$ python -q
>>> import numpy as np
>>> from numpy import linalg as LA
>>> np.set_printoptions(suppress=True, linewidth=100)
>>> M = np.array([[1, -5, 2, 0],
...     [-3, 1, 1, 0],
...     [2, 0, 5, -4],
...     [4, 5, 4, 3],
...     [-2, 4, 1, 3],
...     [2, 3, 5, 5],
...     [2, 1, 0, 3],
...     [-3, 4, 5, -2],
...     [4, -3, 4, 3],
...     [-3, -5, 3, 3]])
>>> M[:, 0] = -2 * M[:, 2]
>>> M
array([[ -4,  -5,   2,   0],
       [ -2,   1,   1,   0],
       [-10,   0,   5,  -4],
       [ -8,   5,   4,   3],
       [ -2,   4,   1,   3],
       [-10,   3,   5,   5],
       [  0,   1,   0,   3],
       [-10,   4,   5,  -2],
       [ -8,  -3,   4,   3],
       [ -6,  -5,   3,   3]])
>>> # looks like rank 3
>>> z = M[:, 0] > np.median(M[:, 0])
>>> f = M[z].mean(axis=0) - M[~z].mean(axis=0)
>>> (((M - M.mean(axis=0)) @ f > 0) == z).mean()
np.float64(1.0)
>>> data = np.load("a.npy")
>>> data
array([[0, 0, 0, 0, 0, 0, 0, 0, 0, 0],
       [0, 0, 0, 1, 0, 0, 0, 0, 0, 0],
       [0, 0, 0, 0, 0, 0, 0, 1, 0, 0],
       [0, 1, 0, 0, 0, 0, 1, 1, 0, 0],
       [0, 0, 0, 0, 0, 0, 0, 0, 0, 0],
       [0, 0, 0, 0, 0, 0, 0, 0, 1, 0],
       [0, 0, 0, 1, 0, 0, 0, 0, 0, 0],
       [0, 0, 1, 1, 0, 0, 0, 0, 0, 0],
       [0, 0, 0, 0, 0, 1, 0, 0, 0, 0],
       [0, 0, 0, 0, 0, 0, 0, 0, 0, 0]])
>>> # looks like rank 6
>>> U, sigma, VT = LA.svd(data, full_matrices=False)
>>> np.allclose(U * sigma @ VT, data)
True
>>> sigma.round(1) + 0
array([1.8, 1.8, 1. , 1. , 0.8, 0.8, 0. , 0. , 0. , 0. ])
>>> np.round(np.sqrt((sigma ** 2).sum()), 1), np.round(LA.norm(data), 1)
(np.float64(3.2), np.float64(3.2))
>>> np.round(U.T @ data @ VT.T, 1) + 0
array([[1.8, 0. , 0. , 0. , 0. , 0. , 0. , 0. , 0. , 0. ],
       [0. , 1.8, 0. , 0. , 0. , 0. , 0. , 0. , 0. , 0. ],
       [0. , 0. , 1. , 0. , 0. , 0. , 0. , 0. , 0. , 0. ],
       [0. , 0. , 0. , 1. , 0. , 0. , 0. , 0. , 0. , 0. ],
       [0. , 0. , 0. , 0. , 0.8, 0. , 0. , 0. , 0. , 0. ],
       [0. , 0. , 0. , 0. , 0. , 0.8, 0. , 0. , 0. , 0. ],
       [0. , 0. , 0. , 0. , 0. , 0. , 0. , 0. , 0. , 0. ],
       [0. , 0. , 0. , 0. , 0. , 0. , 0. , 0. , 0. , 0. ],
       [0. , 0. , 0. , 0. , 0. , 0. , 0. , 0. , 0. , 0. ],
       [0. , 0. , 0. , 0. , 0. , 0. , 0. , 0. , 0. , 0. ]])
>>> np.round(U.T @ U, 1) + 0
array([[1., 0., 0., 0., 0., 0., 0., 0., 0., 0.],
       [0., 1., 0., 0., 0., 0., 0., 0., 0., 0.],
       [0., 0., 1., 0., 0., 0., 0., 0., 0., 0.],
       [0., 0., 0., 1., 0., 0., 0., 0., 0., 0.],
       [0., 0., 0., 0., 1., 0., 0., 0., 0., 0.],
       [0., 0., 0., 0., 0., 1., 0., 0., 0., 0.],
       [0., 0., 0., 0., 0., 0., 1., 0., 0., 0.],
       [0., 0., 0., 0., 0., 0., 0., 1., 0., 0.],
       [0., 0., 0., 0., 0., 0., 0., 0., 1., 0.],
       [0., 0., 0., 0., 0., 0., 0., 0., 0., 1.]])
>>> np.round(VT @ VT.T, 1) + 0
array([[1., 0., 0., 0., 0., 0., 0., 0., 0., 0.],
       [0., 1., 0., 0., 0., 0., 0., 0., 0., 0.],
       [0., 0., 1., 0., 0., 0., 0., 0., 0., 0.],
       [0., 0., 0., 1., 0., 0., 0., 0., 0., 0.],
       [0., 0., 0., 0., 1., 0., 0., 0., 0., 0.],
       [0., 0., 0., 0., 0., 1., 0., 0., 0., 0.],
       [0., 0., 0., 0., 0., 0., 1., 0., 0., 0.],
       [0., 0., 0., 0., 0., 0., 0., 1., 0., 0.],
       [0., 0., 0., 0., 0., 0., 0., 0., 1., 0.],
       [0., 0., 0., 0., 0., 0., 0., 0., 0., 1.]])
